$ python3 -q
>>> import numpy as np
>>> from numpy import linalg as LA
>>> np.set_printoptions(precision=2, suppress=True, linewidth=140, floatmode="fixed")
>>> rng = np.random.default_rng(474365)
>>> z = rng.integers(0, 3, 4)
>>> mat = np.array([[-1, 1, 1, 2], [0, 1, 1, 2], [0, -2, 0, 2], [1, 2, -2, -1]]) * (z[:, None] == z)
>>> print(mat)
[[-1  0  0  2]
 [ 0  1  0  0]
 [ 0  0  0  0]
 [ 1  0  0 -1]]
>>> rk = LA.matrix_rank(mat)
>>> print(rk)
3
>>> null = LA.svd(mat)[2][rk:].T
>>> print([int(LA.matrix_rank(np.delete(mat, i, axis=0))) for i in range(4)])
[2, 2, 3, 2]
>>> print([int(LA.matrix_rank(mat[:, :j + 1])) for j in range(4)])
[1, 2, 2, 3]
>>> print(null[:, 0] / null[np.abs(null[:, 0]).round(6).argmax(), 0])
[0.00 0.00 1.00 0.00]
>>> print(null.shape)
(4, 1)
>>> print(LA.matrix_rank(mat.T @ mat), LA.matrix_rank(mat @ mat.T))
3 3
>>> print(np.allclose(mat, mat.T))
False
>>> print(mat @ mat)
[[ 3  0  0 -4]
 [ 0  1  0  0]
 [ 0  0  0  0]
 [-2  0  0  3]]
>>> LA.determinant(mat)
Traceback (most recent call last):
  File "<python-input-17>", line 1, in <module>
    LA.determinant(mat)
    ^^^^^^^^^^^^^^
AttributeError: module 'numpy.linalg' has no attribute 'determinant'
>>> print(np.trace(mat))
-1
>>> print((mat - mat.T) / 2)
[[ 0.00  0.00  0.00  0.50]
 [ 0.00  0.00  0.00  0.00]
 [ 0.00  0.00  0.00  0.00]
 [-0.50  0.00  0.00  0.00]]
>>> print((mat + mat.T) / 2)
[[-1.00  0.00  0.00  1.50]
 [ 0.00  1.00  0.00  0.00]
 [ 0.00  0.00  0.00  0.00]
 [ 1.50  0.00  0.00 -1.00]]
>>> print(round(LA.det(mat), 2))
0.0
>>> X = np.array([[5, -2, 1],
...     [1, -2, 4],
...     [0, 1, 4],
...     [-1, -3, 8],
...     [-2, 1, 11],
...     [-7, 1, 9],
...     [-3, -1, 8],
...     [2, -1, 11],
...     [-2, 4, 16],
...     [-4, 5, 17],
...     [-2, 9, 13],
...     [-4, 4, 16],
...     [-1, 3, 18]])
>>> Ac = X - X.mean(axis=0)
>>> Uu, sv, Vt = LA.svd(Ac, full_matrices=False)
>>> print(np.round(np.abs(Vt[-1]), 2) + 0)
[0.00 0.88 0.47]
>>> print(sv)
[21.83  8.38  7.67]
>>> print(np.searchsorted(np.cumsum(sv ** 2) / (sv ** 2).sum(), 0.9) + 1)
2
>>> print(np.abs(Uu[:, 0]).argmax())
0
>>> print(round((sv ** 2).sum() ** 2 / (sv ** 4).sum(), 2))
1.56
>>> hat = X @ LA.solve(X.T @ X, X.T)
>>> print(hat @ X[:, 0])
[ 5.00  1.00  0.00 -1.00 -2.00 -7.00 -3.00  2.00 -2.00 -4.00 -2.00 -4.00 -1.00]
>>> print(LA.matrix_rank(np.eye(13) - hat))
10
>>> print(np.allclose(hat @ hat, hat))
True
>>> A2 = X / LA.norm(X, axis=1, keepdims=True)
>>> G = A2 @ A2.T
>>> print(G[9])
[-0.13  0.65  0.97  0.80  0.98  0.89  0.92  0.85  0.99  1.00  0.95  1.00  0.98]
>>> print(np.round(np.degrees(np.arccos(np.clip(G[9, 11], -1, 1))), 2))
2.47
>>> z = rng.permutation(3)
>>> A2 = X[:, z] * rng.choice([-1, 1], 3)
>>> print(A2)
[[-2  1  5]
 [-2  4  1]
 [ 1  4  0]
 [-3  8 -1]
 [ 1 11 -2]
 [ 1  9 -7]
 [-1  8 -3]
 [-1 11  2]
 [ 4 16 -2]
 [ 5 17 -4]
 [ 9 13 -2]
 [ 4 16 -4]
 [ 3 18 -1]]
>>> Uu, _, Vt = LA.svd(X.T @ A2)
>>> print(np.round(LA.lstsq(X, A2)[0], 2) + 0)
[[0.00 0.00 1.00]
 [1.00 0.00 0.00]
 [0.00 1.00 0.00]]
>>> def softmax(z):
...     e = np.exp(z - z.max(axis=-1, keepdims=True))
...     return e / e.sum(axis=-1, keepdims=True)
... 
>>> print(np.round(softmax(X[4]), 2) + 0)
[0.00 0.00 1.00]
>>> print(np.round(softmax(X[4] + -2), 2) + 0)
[0.00 0.00 1.00]
>>> scores = X @ X.T / np.sqrt(3)
>>> print(softmax(scores)[4] @ X)
[-1.45  3.30 17.85]
>>> print(softmax(scores).round(6).argmax(axis=1))
[ 0 12 12 12 12  9 12 12 12  9  9  9 12]
>>> A2 = np.array([[1, -1], [-3, 0], [1, 2]])
>>> W0 = np.kron(np.eye(3, dtype=int), A2)
>>> print(W0)
[[ 1 -1  0  0  0  0]
 [-3  0  0  0  0  0]
 [ 1  2  0  0  0  0]
 [ 0  0  1 -1  0  0]
 [ 0  0 -3  0  0  0]
 [ 0  0  1  2  0  0]
 [ 0  0  0  0  1 -1]
 [ 0  0  0  0 -3  0]
 [ 0  0  0  0  1  2]]
>>> hat = W0 @ LA.solve(W0.T @ W0, W0.T)
>>> print(LA.matrix_rank(np.eye(9) - hat))
3
>>> print(np.allclose(hat @ hat, hat))
True
>>> print(hat)
[[ 0.33 -0.33 -0.33  0.00  0.00  0.00  0.00  0.00  0.00]
 [-0.33  0.83 -0.17  0.00  0.00  0.00  0.00  0.00  0.00]
 [-0.33 -0.17  0.83  0.00  0.00  0.00  0.00  0.00  0.00]
 [ 0.00  0.00  0.00  0.33 -0.33 -0.33  0.00  0.00  0.00]
 [ 0.00  0.00  0.00 -0.33  0.83 -0.17  0.00  0.00  0.00]
 [ 0.00  0.00  0.00 -0.33 -0.17  0.83  0.00  0.00  0.00]
 [ 0.00  0.00  0.00  0.00  0.00  0.00  0.33 -0.33 -0.33]
 [ 0.00  0.00  0.00  0.00  0.00  0.00 -0.33  0.83 -0.17]
 [ 0.00  0.00  0.00  0.00  0.00  0.00 -0.33 -0.17  0.83]]
>>> print(round(float(np.trace(hat)), 2))
6.0
>>> print(hat @ hat)
[[ 0.33 -0.33 -0.33  0.00  0.00  0.00  0.00  0.00  0.00]
 [-0.33  0.83 -0.17  0.00  0.00  0.00  0.00  0.00  0.00]
 [-0.33 -0.17  0.83  0.00  0.00  0.00  0.00  0.00  0.00]
 [ 0.00  0.00  0.00  0.33 -0.33 -0.33  0.00  0.00  0.00]
 [ 0.00  0.00  0.00 -0.33  0.83 -0.17  0.00  0.00  0.00]
 [ 0.00  0.00  0.00 -0.33 -0.17  0.83  0.00  0.00  0.00]
 [ 0.00  0.00  0.00  0.00  0.00  0.00  0.33 -0.33 -0.33]
 [ 0.00  0.00  0.00  0.00  0.00  0.00 -0.33  0.83 -0.17]
 [ 0.00  0.00  0.00  0.00  0.00  0.00 -0.33 -0.17  0.83]]
>>> print(np.flatnonzero(LA.matrix_power((hat != 0) + (hat.T != 0) + np.eye(9), 9)[5]))
[3 4 5]
>>> print(np.round(LA.det(hat), 2))
0.0
>>> A2 = W0 / LA.norm(W0, axis=1, keepdims=True)
>>> G = A2 @ A2.T
>>> print(G)
[[ 1.00 -0.71 -0.32  0.00  0.00  0.00  0.00  0.00  0.00]
 [-0.71  1.00 -0.45  0.00  0.00  0.00  0.00  0.00  0.00]
 [-0.32 -0.45  1.00  0.00  0.00  0.00  0.00  0.00  0.00]
 [ 0.00  0.00  0.00  1.00 -0.71 -0.32  0.00  0.00  0.00]
 [ 0.00  0.00  0.00 -0.71  1.00 -0.45  0.00  0.00  0.00]
 [ 0.00  0.00  0.00 -0.32 -0.45  1.00  0.00  0.00  0.00]
 [ 0.00  0.00  0.00  0.00  0.00  0.00  1.00 -0.71 -0.32]
 [ 0.00  0.00  0.00  0.00  0.00  0.00 -0.71  1.00 -0.45]
 [ 0.00  0.00  0.00  0.00  0.00  0.00 -0.32 -0.45  1.00]]
>>> print(G[7])
[ 0.00  0.00  0.00  0.00  0.00  0.00 -0.71  1.00 -0.45]
>>> print(np.argwhere(np.triu(np.abs(G) > 0.95, 1)))
[]
>>> print((G - 2 * np.eye(9)).round(6).argmax(axis=1))
[3 3 3 0 0 0 0 0 0]
>>> print(LA.norm(A2, axis=1))
[1.00 1.00 1.00 1.00 1.00 1.00 1.00 1.00 1.00]
>>> x = np.array([2, -2, -3, -1, 1, 2])
>>> print((W0 * x).sum(axis=1))
[ 4 -6 -2 -2  9 -5 -1 -3  5]
>>> print(W0 @ np.ones(6))
[ 0.00 -3.00  3.00  0.00 -3.00  3.00  0.00 -3.00  3.00]
>>> print((W0 @ x).argmax())
4
>>> print(np.sign((W0 @ x).round(6)))
[ 1 -1 -1 -1  1 -1 -1 -1  1]
>>> print(W0 @ np.eye(6)[3])
[ 0.00  0.00  0.00 -1.00  0.00  2.00  0.00  0.00  0.00]
>>> K = np.loadtxt("block3.csv", delimiter=",")
>>> print(K)
[[-0.30 -0.30  1.10]
 [ 0.70  1.30 -2.30]
 [-1.60 -0.90  0.50]]
>>> z = rng.permutation(3)
>>> print(z)
[0 2 1]
>>> A2 = K[z][:, z]
>>> print(np.diag(A2))
[-0.30  0.50  1.30]
>>> print(np.allclose(A2, K))
False
>>> print(np.sort(np.abs(LA.eigvals(A2))))
[0.75 0.75 1.81]
>>> print(np.kron(np.eye(2, dtype=int), K))
[[-0.30 -0.30  1.10 -0.00 -0.00  0.00]
 [ 0.70  1.30 -2.30  0.00  0.00 -0.00]
 [-1.60 -0.90  0.50 -0.00 -0.00  0.00]
 [-0.00 -0.00  0.00 -0.30 -0.30  1.10]
 [ 0.00  0.00 -0.00  0.70  1.30 -2.30]
 [-0.00 -0.00  0.00 -1.60 -0.90  0.50]]
>>> print(round(LA.det(K.T), 2))
1.02
>>> print(np.poly(K))
[ 1.00 -1.50  0.01 -1.02]
>>> print(round(float(np.einsum("ij,ji->", K, K)), 2))
2.23
